% python3 -q
>>> import numpy as np
>>> from numpy import linalg as LA
>>> np.set_printoptions(precision=2, suppress=True, linewidth=160)
>>> def rnd(a):
...     return np.round(a, 2) + 0
... 
>>> rng = np.random.default_rng(59533)
>>> X = rng.normal(size=(13, 5))
>>> X = 5 * X / LA.norm(X, axis=1, keepdims=True)
>>> rnd(X)
array([[ 0.4 , -1.04,  4.74,  1.11, -0.3 ],
       [-1.07, -0.04, -0.03,  4.57, -1.72],
       [-3.18,  0.33, -1.81, -2.69, -2.08],
       [-1.86, -0.6 ,  1.48,  4.13,  1.4 ],
       [ 3.64,  2.29, -1.07, -0.92,  2.13],
       [ 3.3 , -2.87,  2.3 ,  0.69,  0.34],
       [ 1.33, -1.88,  3.35,  2.07, -2.06],
       [-0.5 ,  0.09,  3.2 , -3.34, -1.82],
       [ 3.74,  1.96,  0.6 ,  2.55, -0.6 ],
       [-2.46,  1.5 , -3.57,  0.53,  1.91],
       [-3.93, -1.66, -0.08, -2.59,  0.2 ],
       [ 2.3 , -0.79, -0.09, -4.36, -0.27],
       [ 0.78, -3.1 ,  0.5 , -3.7 , -0.94]])
>>> P = X @ LA.solve(X.T @ X, X.T)
>>> rnd(np.diag(P))
array([0.43, 0.43, 0.39, 0.4 , 0.41, 0.44, 0.3 , 0.55, 0.37, 0.28, 0.33, 0.26, 0.4 ])
>>> rnd(LA.eigvalsh(P))
array([0., 0., 0., 0., 0., 0., 0., 0., 1., 1., 1., 1., 1.])
>>> print(rnd(P @ X[:, 1]))
[-1.04 -0.04  0.33 -0.6   2.29 -2.87 -1.88  0.09  1.96  1.5  -1.66 -0.79 -3.1 ]
>>> x0 = np.array([1, 0, -2, -3, 2])
>>> rhs = X @ x0
>>> rnd(LA.pinv(X) @ X)
array([[1., 0., 0., 0., 0.],
       [0., 1., 0., 0., 0.],
       [0., 0., 1., 0., 0.],
       [0., 0., 0., 1., 0.],
       [0., 0., 0., 0., 1.]])
>>> rnd(LA.solve(X.T @ X, X.T @ rhs))
array([ 1.,  0., -2., -3.,  2.])
>>> rnd(LA.lstsq(X, rhs)[0])
array([ 1.,  0., -2., -3.,  2.])
>>> rhs = rhs + 0.3 * rng.normal(size=13)
>>> rnd(rhs)
array([-12.93, -18.18,   4.31, -14.31,  12.48,  -2.96, -15.04,  -0.49,  -6.31,   7.4 ,   4.99,  15.  ,   8.7 ])
>>> coef, *_ = LA.lstsq(X, rhs)
>>> [round(float(LA.norm(LA.solve(X.T @ X + lam * np.eye(5), X.T @ rhs))), 2) for lam in (0, 1, 10, 100)]
[4.2, 4.13, 3.67, 1.93]
>>> coef.round()
array([ 1.,  0., -2., -3.,  2.])
>>> rnd(X.T @ (rhs - X @ coef))
array([0., 0., 0., 0., 0.])
>>> w1 = np.array([[-3, -3], [-3, 3], [1, 2], [0, 0], [1, -2]])
>>> coef = np.array([2, 1])
>>> act = np.maximum(X @ w1 + coef, 0)
>>> rnd((act > 0).mean(axis=0))
array([0.77, 0.62])
>>> print(LA.matrix_rank(act))
2
>>> W2 = np.array([[2, 3], [6, 2]])
>>> w1 @ W2
array([[-24, -15],
       [ 12,  -3],
       [ 14,   7],
       [  0,   0],
       [-10,  -1]])
>>> D = LA.norm(X[:, None] - X[None], axis=-1)
>>> rnd(D[3])
array([5.28, 3.63, 8.48, 0.  , 8.43, 6.74, 5.61, 8.45, 6.72, 6.59, 7.38, 9.73, 8.99])
>>> rnd(LA.norm(X, axis=1))
array([5., 5., 5., 5., 5., 5., 5., 5., 5., 5., 5., 5., 5.])
>>> print(np.unravel_index(D.round(6).argmax(), D.shape))
(np.int64(8), np.int64(10))
>>> LA.matrix_rank(D ** 2)
np.int64(6)
>>> D.mean(axis=1).argmax()
np.int64(9)
>>> np.flatnonzero(D[3] < D.mean() / 2)
array([3])
>>> labels = X[:, 2] > np.median(X[:, 2])
>>> r0 = X[labels].mean(axis=0) - X[~labels].mean(axis=0)
>>> ((X - X.mean(axis=0)) @ r0 > 0).astype(int)
array([1, 1, 0, 1, 0, 1, 1, 0, 1, 0, 0, 0, 0])
>>> rnd(r0)
array([ 1.63, -0.51,  3.49,  2.51, -0.4 ])
